In [1]: import numpy as np

In [2]: np.set_printoptions(precision=3, suppress=True, linewidth=100)

In [3]: def tidy(a):
   ...:     return np.round(a, 3) + 0
   ...: 

In [4]: data = np.array([[3, -2, -4, 4, 1, 2, -5],
   ...:     [2, 1, 2, 8, 2, -1, 1],
   ...:     [4, -5, -4, 16, 4, 0, 0],
   ...:     [3, -5, -2, 12, 3, -5, -1],
   ...:     [-2, 1, -2, 4, 1, 4, -4],
   ...:     [2, -5, -1, 12, 3, -4, 0],
   ...:     [3, -2, 0, 0, 0, -4, -5],
   ...:     [-3, -4, -5, -12, -3, 5, 3],
   ...:     [5, 2, -5, 16, 4, 2, -1]])

In [5]: # looks like rank 6

In [6]: rank = np.linalg.matrix_rank(data)

In [7]: rank
Out[7]: np.int64(6)

In [8]: null = np.linalg.svd(data)[2][rank:].T

In [9]: print(tidy(null[:, 0] / null[np.abs(null[:, 0]).round(6).argmax(), 0]))
[ 0.    0.    0.   -0.25  1.    0.    0.  ]

In [10]: tidy(data @ null)
Out[10]: 
array([[0.],
       [0.],
       [0.],
       [0.],
       [0.],
       [0.],
       [0.],
       [0.],
       [0.]])

In [11]: np.linalg.matrix_rank(data.T @ data), np.linalg.matrix_rank(data @ data.T)
Out[11]: (np.int64(6), np.int64(6))

In [12]: Uu, sig, vt = np.linalg.svd(data)

In [13]: np.argmax(sig[:-1] / (sig[1:] + 1e-6)) + 1
Out[13]: np.int64(6)

In [14]: Y = Uu[:, :6] @ np.diag(sig[:6]) @ vt[:6]

In [15]: print(tidy(np.linalg.norm(data - Y, 2)), tidy(sig[6]))
0.0 0.0

In [16]: np.linalg.matrix_rank(data, rtol=0.05)
Out[16]: np.int64(6)

In [17]: Uu, sig, vt = np.linalg.svd(data)

In [18]: evecs = vt[:(sig > 1e-8).sum()]

In [19]: rng = np.random.default_rng(76)

In [20]: vec = data[7] + 2 * data[4] + rng.integers(2) * np.eye(7)[2]

In [21]: vec
Out[21]: array([-7., -2., -8., -4., -1., 13., -5.])

In [22]: np.allclose(evecs.T @ evecs @ vec, vec)
Out[22]: True

In [23]: tidy(np.diag(evecs.T @ evecs))
Out[23]: array([1.   , 1.   , 1.   , 0.941, 0.059, 1.   , 1.   ])
